$ ipython --no-banner

In [1]: import numpy as np

In [2]: np.set_printoptions(precision=2, suppress=True, linewidth=140)

In [3]: def rnd(a):
   ...:     return np.round(a, 2) + 0
   ...: 

In [4]: F = np.load("arr.npy")

In [5]: F
Out[5]: 
array([[ 0, -3,  6,  4],
       [ 3,  0, -1,  0],
       [-6,  1,  0, -1],
       [-4,  0,  1,  0]])

In [6]: W = np.array([[3, -3, -2], [-3, 1, -3], [1, 3, -2], [1, -3, 1]])

In [7]: beta = np.array([-1, 0, -2])

In [8]: hid = np.maximum(F @ W + beta, 0)

In [9]: (hid > 0).astype(int)
Out[9]: 
array([[1, 1, 0],
       [1, 0, 0],
       [0, 1, 1],
       [0, 1, 1]])

In [10]: (hid > 0).mean(axis=0)
Out[10]: array([0.5 , 0.75, 0.5 ])

In [11]: hid
Out[11]: 
array([[18,  3,  0],
       [ 7,  0,  0],
       [ 0, 22,  6],
       [ 0, 15,  4]])

In [12]: cent = np.array([[2, 0], [3, 2], [2, 5]])

In [13]: W @ cent
Out[13]: 
array([[ -7, -16],
       [ -9, -13],
       [  7,  -4],
       [ -5,  -1]])

In [14]: (hid @ cent).round(6).argmax(axis=1)
Out[14]: array([0, 0, 0, 0])

In [15]: rng = np.random.default_rng(54)

In [16]: idx = rng.permutation(4)

In [17]: idx
Out[17]: array([0, 2, 3, 1])

In [18]: A2 = F[idx][:, idx]

In [19]: rnd(np.linalg.det(A2)), rnd(np.linalg.det(F[idx]))
Out[19]: (np.float64(1.0), np.float64(1.0))

In [20]: A2
Out[20]: 
array([[ 0,  6,  4, -3],
       [-6,  0, -1,  1],
       [-4,  1,  0,  0],
       [ 3, -1,  0,  0]])

In [21]: np.trace(A2)
Out[21]: np.int64(0)

In [22]: x0 = np.array([0, 0, 0, 0])

In [23]: rhs = F @ x0

In [24]: beta, lr = np.zeros(4), 1 / np.linalg.norm(F, 2) ** 2

In [25]: for i in range(4):
    ...:     beta -= lr * F.T @ (F @ beta - rhs)
    ...:     if i % 1 == 0: print(i, round(np.linalg.norm(F @ beta - rhs), 2))
    ...: 
0 0.0
1 0.0
2 0.0
3 0.0

In [26]: beta
Out[26]: array([0., 0., 0., 0.])

In [27]: rnd(np.linalg.cond(F))
Out[27]: np.float64(62.98)

In [28]: W0 = np.array([[-1.6, -0.6, 0.5, 0.5, -0.9],
    ...:     [-1.61, -0.63, 0.48, 0.47, -0.86],
    ...:     [-0.4, 1.4, -0.6, 1.4, -0.2]])

In [29]: x0 = np.array([0, 6, 5, 1])

In [30]: rhs = F @ x0

In [31]: rhs
Out[31]: array([16, -5,  5,  5])

In [32]: rnd(np.linalg.solve(F, 2 * rhs))
Out[32]: array([ 0., 12., 10.,  2.])

In [33]: rnd(np.linalg.solve(F.T, F[1]))
Out[33]: array([0., 1., 0., 0.])

In [34]: A2 = W0 / np.sqrt((W0 ** 2).mean(axis=1, keepdims=True))

In [35]: rnd(A2[2])
Out[35]: array([-0.42,  1.48, -0.63,  1.48, -0.21])

In [36]: np.linalg.matrix_rank(A2) == np.linalg.matrix_rank(W0)
Out[36]: np.True_

In [37]: feats = np.array([[0.0, 0.2, -0.6, 2.0],
    ...:     [-0.1, 0.1, -0.5, 2.0],
    ...:     [-1.0, -1.2, 1.0, 0.2],
    ...:     [-0.7, 2.1, -0.1, 0.9],
    ...:     [0.6, -0.3, 0.4, -0.9],
    ...:     [-0.4, -0.4, -0.4, 0.5],
    ...:     [0.6, -0.5, 1.3, 0.7],
    ...:     [0.4, -0.4, -0.1, -0.3],
    ...:     [-0.5, -1.7, -0.7, 0.7],
    ...:     [-1.2, 0.1, -0.6, -1.1],
    ...:     [-0.4, -1.6, 1.1, -0.7],
    ...:     [-0.6, -0.9, 0.1, 0.5],
    ...:     [0.1, -1.5, -0.2, -0.6],
    ...:     [-0.6, 0.0, -0.2, 0.0],
    ...:     [0.2, 2.8, -0.5, 0.1]])

In [38]: feats[14] *= 5

In [39]: feats
Out[39]: 
array([[ 0. ,  0.2, -0.6,  2. ],
       [-0.1,  0.1, -0.5,  2. ],
       [-1. , -1.2,  1. ,  0.2],
       [-0.7,  2.1, -0.1,  0.9],
       [ 0.6, -0.3,  0.4, -0.9],
       [-0.4, -0.4, -0.4,  0.5],
       [ 0.6, -0.5,  1.3,  0.7],
       [ 0.4, -0.4, -0.1, -0.3],
       [-0.5, -1.7, -0.7,  0.7],
       [-1.2,  0.1, -0.6, -1.1],
       [-0.4, -1.6,  1.1, -0.7],
       [-0.6, -0.9,  0.1,  0.5],
       [ 0.1, -1.5, -0.2, -0.6],
       [-0.6,  0. , -0.2,  0. ],
       [ 1. , 14. , -2.5,  0.5]])

In [40]: Xs = (feats - feats.mean(axis=0)) / feats.std(axis=0)

In [41]: np.argwhere(np.abs(Xs) > 2)
Out[41]: 
array([[14,  1],
       [14,  2]])

In [42]: beta = np.linalg.lstsq(np.delete(Xs, 2, axis=1), Xs[:, 2])[0]

In [43]: rnd(beta)
Out[43]: array([ 0.16, -0.8 , -0.14])

In [44]: np.abs(beta).argmax()
Out[44]: np.int64(1)

In [45]: D = np.linalg.norm(feats[:, None] - feats[None], axis=-1)

In [46]: D.mean(axis=1).argmax()
Out[46]: np.int64(14)

In [47]: np.flatnonzero(D[9] < D.mean() / 2)
Out[47]: array([ 9, 13])

In [48]: np.unravel_index(D.round(6).argmax(), D.shape)
Out[48]: (np.int64(10), np.int64(14))

In [49]: x0 = np.array([2, -4, -9, 6])

In [50]: rhs = feats @ x0

In [51]: rnd(np.linalg.solve(feats.T @ feats, feats.T @ rhs))
Out[51]: array([ 2., -4., -9.,  6.])

In [52]: rnd(np.linalg.lstsq(feats, rhs)[0])
Out[52]: array([ 2., -4., -9.,  6.])

In [53]: rnd(np.linalg.pinv(feats) @ feats)
Out[53]: 
array([[1., 0., 0., 0.],
       [0., 1., 0., 0.],
       [0., 0., 1., 0.],
       [0., 0., 0., 1.]])

In [54]: rhs = rhs + 0.05 * rng.normal(size=15)

In [55]: rnd(rhs)
Out[55]: array([ 16.66,  15.99,  -5.03,  -3.44,  -6.63,   7.4 ,  -4.25,   1.48,  16.42,  -4.13,  -8.51,   4.46,   4.39,   0.6 , -28.58])

In [56]: beta, *_ = np.linalg.lstsq(feats, rhs)

In [57]: rnd(beta)
Out[57]: array([ 2.03, -4.01, -9.  ,  6.05])

In [58]: [round(float(np.linalg.norm(np.linalg.solve(feats.T @ feats + lam * np.eye(4), feats.T @ rhs))), 2) for lam in (0, 1, 10, 100)]
Out[58]: [11.74, 10.18, 5.43, 1.63]

In [59]: E = np.load("m.npy")

In [60]: E
Out[60]: 
array([[ 0.,  0.,  0.,  0.,  0., -1.],
       [ 0.,  0.,  0.,  0.,  0.,  1.],
       [ 0.,  0.,  0.,  0.,  0.,  4.],
       [ 0.,  0.,  0.,  0.,  0.,  4.],
       [ 0.,  0.,  0.,  0.,  0., -4.],
       [-1.,  1.,  4.,  4., -4.,  0.]])

In [61]: # symmetric

In [62]: rnd(np.linalg.eigvalsh(E).min())
Out[62]: np.float64(-7.07)

In [63]: [round(float(np.linalg.det(E[:i, :i])), 2) + 0 for i in range(1, 7)]
Out[63]: [0.0, 0.0, 0.0, 0.0, 0.0, 0.0]
